% ipython --no-banner

In [1]: import numpy as np

In [2]: import numpy.linalg as la

In [3]: np.set_printoptions(precision=1, suppress=True, linewidth=200)

In [4]: tidy = lambda a: np.round(a, 1) + 0

In [5]: E = np.load("a.npy")

In [6]: print(E)
[[-1.  -0.4  0.8  1.   0.7]
 [-0.5 -0.1 -0.4  0.5  0.8]
 [ 1.8  1.5  0.4 -1.7  0.4]
 [ 0.5  1.2  0.2 -0.6 -1.2]
 [ 0.9  1.8  1.8 -0.8 -0.4]
 [-0.4  1.   0.3  0.2 -0.5]
 [-0.1  0.2 -0.5  0.1 -1.7]
 [-0.1  0.2  0.3  0.1  0.4]
 [-0.4 -1.5  0.7  0.1  1.6]
 [-1.5  0.2 -1.2  1.5  0.5]
 [ 0.1 -0.5  0.4 -0.4  0.1]
 [-0.9 -0.5  0.   0.8 -0.5]
 [ 2.2  0.3 -0.4 -2.1  0.2]
 [-1.   1.1  0.7  0.9  0.7]
 [-1.   0.1  0.2  0.9 -1. ]]

In [7]: cent = E[[7, 3]].astype(float)

In [8]: for _ in range(7):
   ...:     z = la.norm(E[:, None] - cent, axis=-1).argmin(axis=1)
   ...:     cent = np.array([E[z == j].mean(axis=0) for j in range(2)])
   ...: 

In [9]: print(z)
[0 0 1 1 1 0 0 0 0 0 0 0 1 0 0]

In [10]: print(np.bincount(z))
[11  4]

In [11]: print(tidy(cent))
[[-0.6  0.   0.1  0.5  0.1]
 [ 1.4  1.2  0.5 -1.3 -0.2]]

In [12]: print(tidy(cent[1] - cent[0]))
[ 2.   1.2  0.4 -1.8 -0.4]

In [13]: cov = cent.T @ cent

In [14]: print(tidy(cov))
[[ 2.2  1.6  0.6 -2.1 -0.4]
 [ 1.6  1.4  0.6 -1.6 -0.3]
 [ 0.6  0.6  0.3 -0.6 -0.1]
 [-2.1 -1.6 -0.6  2.   0.4]
 [-0.4 -0.3 -0.1  0.4  0.1]]

In [15]: print(la.matrix_rank(cov))
2

In [16]: print(tidy(np.diag(cov)))
[2.2 1.4 0.3 2.  0.1]

In [17]: print(tidy(la.svd(cent, compute_uv=False) ** 2))
[5.7 0.2]

In [18]: print(tidy(la.eigvalsh(cov)[::-1]))
[5.7 0.2 0.  0.  0. ]

In [19]: J = np.load("run4.npy")

In [20]: print(J)
[[ 4  2  6 -2]
 [ 2  1  3 -1]
 [ 6  3  9 -3]
 [-2 -1 -3  1]]

In [21]: Uu, sv, Vt = la.svd(J, full_matrices=False)

In [22]: print(np.abs(Uu[:, 0]).round(6).argmax())
2

In [23]: print((sv > 1e-8).sum())
1

In [24]: print(np.sqrt((sv ** 2).sum()), tidy(la.norm(J)))
15.0 15.0

In [25]: print(np.allclose(Uu * sv @ Vt, J))
True

In [26]: print(tidy(sv / sv[0]))
[1. 0. 0. 0.]

In [27]: def softmax(z):
    ...:     e = np.exp(z - z.max(axis=-1, keepdims=True))
    ...:     return e / e.sum(axis=-1, keepdims=True)
    ...: 

In [28]: print(tidy(softmax(10 * J[3])))
[0. 0. 0. 1.]

In [29]: print(tidy(softmax(J[3])))
[0.  0.1 0.  0.8]

In [30]: print(tidy(softmax(J).sum(axis=1)))
[1. 1. 1. 1.]

In [31]: S = J @ J.T / np.sqrt(4)

In [32]: print(tidy(softmax(S)[3] @ J))
[-2. -1. -3.  1.]

In [33]: print(softmax(S).round(6).argmax(axis=1))
[2 2 2 3]

In [34]: print(tidy(softmax(S)))
[[0. 0. 1. 0.]
 [0. 0. 1. 0.]
 [0. 0. 1. 0.]
 [0. 0. 0. 1.]]

In [35]: Uu, sv, Vt = la.svd(J)

In [36]: print(np.argmax(sv[:-1] / (sv[1:] + 1e-6)) + 1)
1

In [37]: B = Uu[:, :1] @ np.diag(sv[:1]) @ Vt[:1]

In [38]: print(tidy(B))
[[ 4.  2.  6. -2.]
 [ 2.  1.  3. -1.]
 [ 6.  3.  9. -3.]
 [-2. -1. -3.  1.]]

In [39]: print(la.matrix_rank(B))
1

In [40]: print(tidy(np.abs(J - B).max()))
0.0

In [41]: print(tidy(np.einsum("ii->", B)))
15.0

In [42]: print(tidy(np.poly(B)))
[  1. -15.   0.   0.   0.]

In [43]: print(tidy(la.eigvals(B)))
[ 0. 15.  0.  0.]

In [44]: print(tidy(np.einsum("ij,ji->", B, B)))
225.0

In [45]: print(tidy(la.det(B[::-1])))
0.0

In [46]: print(tidy(np.kron(np.eye(2, dtype=int), B)))
[[ 4.  2.  6. -2.  0.  0.  0.  0.]
 [ 2.  1.  3. -1.  0.  0.  0.  0.]
 [ 6.  3.  9. -3.  0.  0.  0.  0.]
 [-2. -1. -3.  1.  0.  0.  0.  0.]
 [ 0.  0.  0.  0.  4.  2.  6. -2.]
 [ 0.  0.  0.  0.  2.  1.  3. -1.]
 [ 0.  0.  0.  0.  6.  3.  9. -3.]
 [ 0.  0.  0.  0. -2. -1. -3.  1.]]
